% python3 -q
>>> import numpy as np
>>> np.set_printoptions(precision=3, suppress=True, linewidth=100)
>>> K = np.array([[-4, 2, 0, -5], [-3, 1, 0, 0], [1, 5, -3, -2], [4, -1, -1, 2]])
>>> K[-1] = K[0] + 2 * K[1]
>>> K
array([[ -4,   2,   0,  -5],
       [ -3,   1,   0,   0],
       [  1,   5,  -3,  -2],
       [-10,   4,   0,  -5]])
>>> # rank 3
>>> left, sig, Vt = np.linalg.svd(K)
>>> evecs = Vt[:(sig > 1e-8).sum()]
>>> rng = np.random.default_rng(2968)
>>> x0 = K[1] + 2 * K[0] + rng.integers(2) * np.eye(4)[1]
>>> x0
array([-11.,   6.,   0., -10.])
>>> np.allclose(evecs.T @ evecs @ x0, x0)
False
>>> np.linalg.matrix_rank(np.vstack([K, x0]))
np.int64(4)
>>> round(float(np.linalg.norm(K[1] - K[2])), 3)
6.708
>>> K[1] @ K[2]
np.int64(2)
>>> np.round(np.linalg.norm(K, 2), 3)
np.float64(13.856)
>>> data = np.loadtxt("layer13.csv", delimiter=",")
>>> data
array([[1.   , 0.9  , 0.81 , 0.729],
       [0.9  , 1.   , 0.9  , 0.81 ],
       [0.81 , 0.9  , 1.   , 0.9  ],
       [0.729, 0.81 , 0.9  , 1.   ]])
>>> A2 = data / np.sqrt((data ** 2).mean(axis=1, keepdims=True))
>>> np.linalg.matrix_rank(A2) == np.linalg.matrix_rank(data)
np.True_
>>> np.linalg.matrix_rank(data - data.mean(axis=1, keepdims=True))
np.int64(3)
>>> vals, evecs = np.linalg.eigh(data)
>>> np.abs(evecs[:, -1]).round(6).argmax()
np.int64(1)
>>> np.linalg.svd(data, compute_uv=False)
array([3.527, 0.31 , 0.102, 0.061])
>>> np.abs(evecs[:, -1])
array([0.487, 0.512, 0.512, 0.487])
>>> z = rng.permutation(4)
>>> A2 = data[:, z] * rng.choice([-1, 1], 4)
>>> A2
array([[-0.9  , -0.81 , -0.729,  1.   ],
       [-1.   , -0.9  , -0.81 ,  0.9  ],
       [-0.9  , -1.   , -0.9  ,  0.81 ],
       [-0.81 , -0.9  , -1.   ,  0.729]])
>>> left, _, Vt = np.linalg.svd(data.T @ A2)
>>> np.round(np.linalg.lstsq(data, A2)[0], 3) + 0
array([[ 0.,  0.,  0.,  1.],
       [-1.,  0.,  0.,  0.],
       [ 0., -1.,  0.,  0.],
       [ 0.,  0., -1.,  0.]])
>>> np.round(left @ Vt, 3) + 0
array([[ 0.,  0.,  0.,  1.],
       [-1.,  0.,  0.,  0.],
       [ 0., -1.,  0.,  0.],
       [ 0.,  0., -1.,  0.]])
>>> (data + data.T) / 2
array([[1.   , 0.9  , 0.81 , 0.729],
       [0.9  , 1.   , 0.9  , 0.81 ],
       [0.81 , 0.9  , 1.   , 0.9  ],
       [0.729, 0.81 , 0.9  , 1.   ]])
>>> np.round(np.linalg.det(data), 3)
np.float64(0.007)
>>> P = np.triu(np.array([[-3, 0, 1, 3], [-2, 1, 2, 2], [-1, -3, 3, 2], [0, 1, -1, 3]]), 1) + np.eye(4)
>>> A2 = P @ data @ np.linalg.inv(P)
>>> A2
array([[ 3.997,  4.23 , -7.947,  0.072],
       [ 3.978,  4.42 , -8.118,  0.072],
       [ 2.268,  2.52 , -4.508,  0.072],
       [ 0.729,  0.81 , -1.449,  0.091]])
>>> round(float(np.linalg.det(A2)), 3)
0.007
>>> W0 = np.load("block4.npy")
>>> W0
array([[0, 4, 4],
       [0, 0, 0],
       [0, 4, 4],
       [0, 4, 4]])
>>> left, sig, Vt = np.linalg.svd(W0)
>>> np.argmax(sig[:-1] / (sig[1:] + 1e-6)) + 1
np.int64(1)
>>> A2 = left[:, :1] @ np.diag(sig[:1]) @ Vt[:1]
>>> round(np.abs(W0 - A2).max(), 3)
np.float64(0.0)
>>> A2
array([[0., 4., 4.],
       [0., 0., 0.],
       [0., 4., 4.],
       [0., 4., 4.]])
>>> round(np.linalg.norm(W0 - A2, 2), 3), round(float(sig[1]), 3)
(np.float64(0.0), 0.0)
>>> round(float(np.linalg.norm(W0 - A2) / np.linalg.norm(W0)), 3)
0.0
>>> [round(float(x), 3) for x in np.linalg.svd(W0, compute_uv=False)[:3]]
[9.798, 0.0, 0.0]
>>> np.argsort(-np.linalg.norm(W0, axis=0).round(6), kind="stable")[:3]
array([1, 2, 0])
>>> np.round(np.linalg.norm(W0, 2) / np.linalg.norm(W0), 3)
np.float64(1.0)
>>> np.linalg.matrix_rank(W0, rtol=0.1)
np.int64(1)
>>> A2 = W0 + rng.integers(-2, 3, (4, 1)) @ rng.integers(-2, 3, (1, 3))
>>> A2
array([[0, 5, 6],
       [0, 1, 2],
       [0, 3, 2],
       [0, 2, 0]])
>>> np.round(np.linalg.svd(A2 - W0, compute_uv=False), 3) + 0
array([5.916, 0.   , 0.   ])
>>> F = np.load("x.npy")
>>> F
array([[33, 26, -2, 11],
       [26, 36, 12, 30],
       [-2, 12, 14, 18],
       [11, 30, 18, 33]])
>>> np.abs(np.diag(np.linalg.qr(F)[1])) > 1e-9
array([ True,  True,  True, False])
>>> np.linalg.lstsq(F[:-1].T, F[-1])[2]
np.int32(3)
>>> np.allclose(F[:-1].T @ np.linalg.lstsq(F[:-1].T, F[-1])[0], F[-1])
True
>>> (F + F.T) / 2
array([[33., 26., -2., 11.],
       [26., 36., 12., 30.],
       [-2., 12., 14., 18.],
       [11., 30., 18., 33.]])
>>> np.round(np.abs(np.linalg.eigvals(F)).max(), 3)
np.float64(84.116)
>>> P = np.triu(np.array([[1, 1, 0, 1], [3, 3, 1, 2], [2, 0, 3, 3], [2, 3, 0, 0]]), 1) + np.eye(4)
>>> A2 = P @ F @ np.linalg.inv(P)
>>> A2
array([[ 70.,  22.,   6., -58.],
       [ 46.,  62.,   0., -56.],
       [ 31.,  71.,  -3., -47.],
       [ 11.,  19.,  -1., -13.]])
>>> np.trace(A2), np.trace(F)
(np.float64(116.0), np.int64(116))
>>> r0 = np.array([2, -2, -1, 2]) + 0.5
>>> arr = np.outer(r0, r0) / (r0 @ r0)
>>> arr
array([[ 0.417, -0.25 , -0.083,  0.417],
       [-0.25 ,  0.15 ,  0.05 , -0.25 ],
       [-0.083,  0.05 ,  0.017, -0.083],
       [ 0.417, -0.25 , -0.083,  0.417]])
>>> # row 3 repeats row 0
>>> round(np.linalg.norm(K, 2) / np.linalg.norm(K), 3)
np.float64(0.904)
>>> np.argsort(-np.linalg.norm(K, axis=0).round(6), kind="stable")[:3]
array([0, 3, 1])
>>> np.linalg.cond(K) > 100
np.True_
>>> np.round(np.abs(np.linalg.eigvals(arr)).max(), 3)
np.float64(1.0)
>>> np.round(np.sort(np.abs(np.linalg.eigvals(arr))), 3) + 0
array([0., 0., 0., 1.])
>>> np.linalg.matrix_power(arr, 3)
array([[ 0.417, -0.25 , -0.083,  0.417],
       [-0.25 ,  0.15 ,  0.05 , -0.25 ],
       [-0.083,  0.05 ,  0.017, -0.083],
       [ 0.417, -0.25 , -0.083,  0.417]])
>>> np.allclose(arr, arr.T)
True
>>> A = np.load("mat.npy")
>>> A
array([[-1,  1,  1],
       [ 1, -1,  1],
       [ 1,  1, -1]])
>>> np.linalg.norm(A, axis=0)
array([1.732, 1.732, 1.732])
>>> round(np.linalg.norm(A, 1), 3), np.round(np.linalg.norm(A, np.inf), 3)
(np.float64(3.0), np.float64(3.0))
>>> np.linalg.norm(A, axis=1)
array([1.732, 1.732, 1.732])
>>> x0 = np.array([1, 0, 1])
>>> rhs = A @ x0
>>> rhs
array([0, 2, 0])
>>> np.linalg.solve(A, A[:, 1])
array([-0.,  1.,  0.])
>>> np.linalg.solve(A, rhs + A[:, 2])
array([1., 0., 2.])
>>> A2 = A[0, 0] * A[1:] - np.outer(A[1:, 0], A[0])
>>> A2
array([[ 0,  0, -2],
       [ 0, -2,  0]])
>>> np.linalg.matrix_rank(A2), np.linalg.matrix_rank(A)
(np.int64(2), np.int64(3))
>>> A[:, 0] / A[0, 0]
array([ 1., -1., -1.])
>>> X = np.load("w.npy")
>>> X
array([[0, 0, 1, 1],
       [0, 0, 0, 1],
       [1, 0, 0, 1],
       [1, 1, 1, 0]])
>>> W1 = np.array([[-3, -3, -2, 0, 0, 3],
...     [-3, 1, 1, 3, -2, 0],
...     [0, -2, 0, -2, 2, 1],
...     [3, 1, -1, -3, -3, 0]])
>>> coef = np.array([-1, 0, 2, -2, 1, 0])
>>> hid = np.maximum(X @ W1 + coef, 0)
>>> np.linalg.matrix_rank(hid)
np.int64(4)
>>> (hid > 0).mean(axis=0)
array([0.5 , 0.25, 0.75, 0.  , 0.25, 0.75])
>>> W2 = np.array([[-3, 2, -1],
...     [3, 3, 2],
...     [-2, 1, 1],
...     [0, -1, 1],
...     [-1, 0, 0],
...     [3, -3, 1]])
>>> (hid @ W2).round(6).argmax(axis=1)
array([1, 1, 0, 0])
>>> hid @ W2
array([[ -5,   2,   0],
       [ -5,   8,   1],
       [  9,  -9,   3],
       [  9, -11,   5]])
>>> mat = np.tanh(np.array([[0.2, 0.4],
...     [-0.3, 0.4],
...     [1.4, -0.3],
...     [-0.1, 1.1],
...     [-0.6, 0.2],
...     [0.0, -1.2],
...     [0.8, 1.1],
...     [0.9, -1.7],
...     [0.6, 1.5],
...     [-1.3, 0.1],
...     [0.1, 0.3],
...     [-0.4, -1.6],
...     [0.0, -1.2],
...     [-1.9, -1.4],
...     [-0.1, 0.5],
...     [0.4, 0.0],
...     [0.8, 0.2],
...     [-0.8, -0.4],
...     [-0.7, 0.7],
...     [-1.1, -1.0],
...     [-0.1, -0.7],
...     [0.5, -0.1],
...     [-1.0, -0.6],
...     [0.2, 1.2],
...     [0.0, 0.5],
...     [1.2, -0.6],
...     [0.6, 0.2]]) @ np.array([[-1.0, -1.3, -0.2], [-0.5, -0.5, -1.0]]))
>>> mat
array([[-0.38 , -0.43 , -0.414],
       [ 0.1  ,  0.188, -0.327],
       [-0.848, -0.932,  0.02 ],
       [-0.422, -0.397, -0.793],
       [ 0.462,  0.592, -0.08 ],
       [ 0.537,  0.537,  0.834],
       [-0.874, -0.92 , -0.851],
       [-0.05 , -0.31 ,  0.909],
       [-0.874, -0.91 , -0.925],
       [ 0.848,  0.927,  0.159],
       [-0.245, -0.273, -0.31 ],
       [ 0.834,  0.867,  0.933],
       [ 0.537,  0.537,  0.834],
       [ 0.989,  0.996,  0.945],
       [-0.149, -0.119, -0.446],
       [-0.38 , -0.478, -0.08 ],
       [-0.716, -0.814, -0.345],
       [ 0.762,  0.845,  0.508],
       [ 0.336,  0.508, -0.508],
       [ 0.922,  0.959,  0.84 ],
       [ 0.422,  0.446,  0.617],
       [-0.422, -0.537,  0.   ],
       [ 0.862,  0.922,  0.664],
       [-0.664, -0.696, -0.845],
       [-0.245, -0.245, -0.462],
       [-0.716, -0.851,  0.345],
       [-0.604, -0.706, -0.31 ]])
>>> round(float(np.linalg.eigvalsh(A).min()), 3)
-2.0
>>> np.all(np.linalg.eigvalsh(A) > 0)
np.False_
>>> [round(float(np.linalg.det(A[:i, :i])), 2) + 0 for i in range(1, 4)]
[-1.0, 0.0, 4.0]
>>> W1 = np.array([[-3, -3, -2, 0, 0], [2, 1, -1, 1, 2], [-1, -3, -1, -2, 3]])
>>> coef = np.array([0, -1, -2, 3, 2])
>>> hid = np.maximum(mat @ W1 + coef, 0)
>>> (hid > 0).astype(int)
array([[1, 1, 0, 1, 0],
       [1, 0, 0, 1, 1],
       [1, 1, 1, 1, 1],
       [1, 1, 1, 1, 0],
       [0, 0, 0, 1, 1],
       [0, 0, 0, 1, 1],
       [1, 1, 1, 1, 0],
       [0, 0, 0, 1, 1],
       [1, 1, 1, 1, 0],
       [0, 0, 0, 1, 1],
       [1, 1, 0, 1, 1],
       [0, 0, 0, 1, 1],
       [0, 0, 0, 1, 1],
       [0, 0, 0, 1, 1],
       [1, 1, 0, 1, 1],
       [1, 0, 0, 1, 1],
       [1, 1, 1, 1, 0],
       [0, 0, 0, 1, 1],
       [1, 1, 0, 1, 1],
       [0, 0, 0, 1, 1],
       [0, 0, 0, 1, 1],
       [1, 0, 0, 1, 1],
       [0, 0, 0, 1, 1],
       [1, 1, 1, 1, 0],
       [1, 1, 0, 1, 1],
       [1, 0, 0, 1, 1],
       [1, 1, 1, 1, 0]])
>>> np.linalg.matrix_rank(hid)
np.int64(5)
>>> W2 = np.array([[2, 1], [2, 2], [2, 1], [1, 1], [1, 0]])
>>> W1 @ W2
array([[-16, -11],
       [  7,   4],
       [ -9, -10]])
